% python3 -q
>>> import numpy as np
>>> np.set_printoptions(precision=3, suppress=True, linewidth=100, legacy="1.25")
>>> rd = lambda a: np.round(a, 3) + 0
>>> M = np.load("test19.npy")
>>> rd(M)
array([[-0.894,  0.447],
       [ 0.447,  0.894]])
>>> f, g = M[1], M[0]
>>> rd(f @ f)
1.0
>>> rd(f @ g)
0.0
>>> pr = (f @ g) / (f @ f) * f
>>> print(np.linalg.matrix_rank(np.outer(f, g)))
1
>>> rd(np.outer(f, g))
array([[-0.4,  0.2],
       [-0.8,  0.4]])
>>> rd(np.linalg.norm(f + g) ** 2 + np.linalg.norm(f - g) ** 2)
4.0
>>> vec = np.array([3, -4])
>>> y = M @ vec
>>> rd(y)
array([-4.472, -2.236])
>>> rd(np.linalg.solve(M, M[:, 0]))
array([1., 0.])
>>> rd(np.linalg.solve(M, y + M[:, 1]))
array([ 3., -3.])
>>> rd(np.linalg.solve(M, y))
array([ 3., -4.])
>>> K = np.load("block19.npy")
>>> print(K)
[[ 0.837 -1.603  1.557  1.17 ]
 [ 0.979  1.025 -0.106 -0.652]
 [ 3.185 -3.349 -0.722 -1.19 ]]
>>> w1 = np.array([[5, -2], [5, -2], [0, -3], [1, 2]])
>>> c = np.array([-1, 0])
>>> act = np.maximum(K @ w1 + c, 0)
>>> print((act > 0).astype(int))
[[0 0]
 [1 0]
 [0 1]]
>>> Z = np.array([[5, -1, -2], [-3, 4, -4]])
>>> print(rd(act @ Z))
[[  0.      0.      0.   ]
 [ 41.84   -8.368 -16.736]
 [ -0.342   0.456  -0.456]]
>>> w1 @ Z
array([[ 31, -13,  -2],
       [ 31, -13,  -2],
       [  9, -12,  12],
       [ -1,   7, -10]])
>>> def softmax(z):
...     e = np.exp(z - z.max(axis=-1, keepdims=True))
...     return e / e.sum(axis=-1, keepdims=True)
... 
>>> rd(softmax(K[1] + 4))
array([0.387, 0.406, 0.131, 0.076])
>>> print(rd(softmax(10 * K[1])))
[0.387 0.613 0.    0.   ]
>>> scores = K @ K.T / np.sqrt(4)
>>> rd(softmax(scores)[1] @ K)
array([ 1.531, -0.306, -0.128, -0.641])
>>> print(rd(softmax(scores)))
[[0.678 0.008 0.313]
 [0.081 0.663 0.256]
 [0.    0.    1.   ]]
>>> softmax(scores).round(6).argmax(axis=1)
array([0, 1, 2])
